$ ipython --no-banner

In [1]: import numpy as np

In [2]: np.set_printoptions(suppress=True, linewidth=120)

In [3]: mat = np.load("layer17.npy")

In [4]: mat
Out[4]: 
array([[  4.602,  -3.065,   0.785,   4.579],
       [ -8.076,   5.336,  -1.378,  -8.061],
       [ -3.978,   2.614,  -0.659,  -3.975],
       [ -5.132,   3.439,  -0.851,  -5.119],
       [  5.253,  -3.521,   0.857,   5.284],
       [  0.625,  -0.439,   0.095,   0.607],
       [ -2.258,   1.511,  -0.404,  -2.279],
       [-17.583,  11.725,  -2.927, -17.586],
       [ -3.045,   2.035,  -0.472,  -3.051],
       [  2.762,  -1.795,   0.438,   2.73 ],
       [ -7.539,   5.033,  -1.239,  -7.575],
       [  4.763,  -3.199,   0.831,   4.728],
       [  3.666,  -2.465,   0.629,   3.643],
       [ -6.999,   4.691,  -1.2  ,  -7.019],
       [  4.704,  -3.127,   0.784,   4.707],
       [  2.958,  -2.029,   0.506,   2.983],
       [  3.316,  -2.234,   0.548,   3.311],
       [  4.691,  -3.165,   0.787,   4.748],
       [ -4.862,   3.285,  -0.822,  -4.903],
       [  4.776,  -3.227,   0.779,   4.799],
       [  3.35 ,  -2.294,   0.575,   3.415],
       [  4.246,  -2.818,   0.722,   4.246],
       [  3.79 ,  -2.553,   0.65 ,   3.8  ],
       [  1.459,  -0.978,   0.231,   1.482],
       [ -6.853,   4.602,  -1.166,  -6.886],
       [ -0.892,   0.616,  -0.157,  -0.94 ],
       [  0.431,  -0.272,   0.084,   0.438],
       [-14.206,   9.466,  -2.376, -14.215],
       [  1.846,  -1.221,   0.309,   1.838]])

In [5]: idx = mat[:, 1] > np.median(mat[:, 1])

In [6]: u = mat[idx].mean(axis=0) - mat[~idx].mean(axis=0)

In [7]: round(float((((mat - mat.mean(axis=0)) @ u > 0) == idx).mean()), 3)
Out[7]: 0.931

In [8]: idx.astype(int)
Out[8]: array([0, 1, 1, 1, 0, 1, 1, 1, 1, 0, 1, 0, 0, 1, 0, 0, 0, 0, 1, 0, 0, 0, 0, 0, 1, 1, 1, 1, 0])

In [9]: cen = (mat - mat.mean(axis=0)) / mat.std(axis=0)

In [10]: np.round(cen.std(axis=0), 3)
Out[10]: array([1., 1., 1., 1.])

In [11]: np.argwhere(np.abs(cen) > 2)
Out[11]: 
array([[ 7,  0],
       [ 7,  1],
       [ 7,  2],
       [ 7,  3],
       [27,  0],
       [27,  1],
       [27,  2],
       [27,  3]])

In [12]: coef = np.linalg.lstsq(np.delete(cen, 0, axis=1), cen[:, 0])[0]

In [13]: coef.round(3)
Out[13]: array([0.046, 0.058, 0.988])
